$ python -q
>>> import numpy as np
>>> import numpy.linalg as la
>>> np.set_printoptions(precision=3, suppress=True, linewidth=200)
>>> X = np.load("case12.npy")
>>> X
array([[ 49,  28,  49,  21,  21,  56,  56],
       [ 28,  16,  28,  12,  12,  32,  32],
       [ 49,  28,  65,  29,  41,  80,  64],
       [ 21,  12,  29,  13,  19,  36,  28],
       [ 21,  12,  41,  19,  34,  54,  34],
       [ 56,  32,  80,  36,  54, 100,  76],
       [ 56,  32,  64,  28,  34,  76,  68]])
>>> other = X[0, 0] * X[1:] - np.outer(X[1:, 0], X[0])
>>> other
array([[   0,    0,    0,    0,    0,    0,    0],
       [   0,    0,  784,  392,  980, 1176,  392],
       [   0,    0,  392,  196,  490,  588,  196],
       [   0,    0,  980,  490, 1225, 1470,  490],
       [   0,    0, 1176,  588, 1470, 1764,  588],
       [   0,    0,  392,  196,  490,  588,  196]])
>>> X[:, 0] / X[0, 0]
array([1.   , 0.571, 1.   , 0.429, 0.429, 1.143, 1.143])
>>> la.matrix_rank(other), la.matrix_rank(X)
(np.int64(1), np.int64(2))
>>> np.flatnonzero(~other.round(6).any(axis=1))
array([0])
>>> Uu, sigma, vt = la.svd(other)
>>> V = vt[:(sigma > 1e-8).sum()]
>>> rng = np.random.default_rng(197138)
>>> vec = other[1] + 2 * other[5] + rng.integers(2) * np.eye(7)[3]
>>> vec
array([   0.,    0., 1568.,  785., 1960., 2352.,  784.])
>>> np.diag(V.T @ V)
array([0.   , 0.   , 0.188, 0.047, 0.294, 0.424, 0.047])
>>> V.T @ V
array([[0.   , 0.   , 0.   , 0.   , 0.   , 0.   , 0.   ],
       [0.   , 0.   , 0.   , 0.   , 0.   , 0.   , 0.   ],
       [0.   , 0.   , 0.188, 0.094, 0.235, 0.282, 0.094],
       [0.   , 0.   , 0.094, 0.047, 0.118, 0.141, 0.047],
       [0.   , 0.   , 0.235, 0.118, 0.294, 0.353, 0.118],
       [0.   , 0.   , 0.282, 0.141, 0.353, 0.424, 0.141],
       [0.   , 0.   , 0.094, 0.047, 0.118, 0.141, 0.047]])
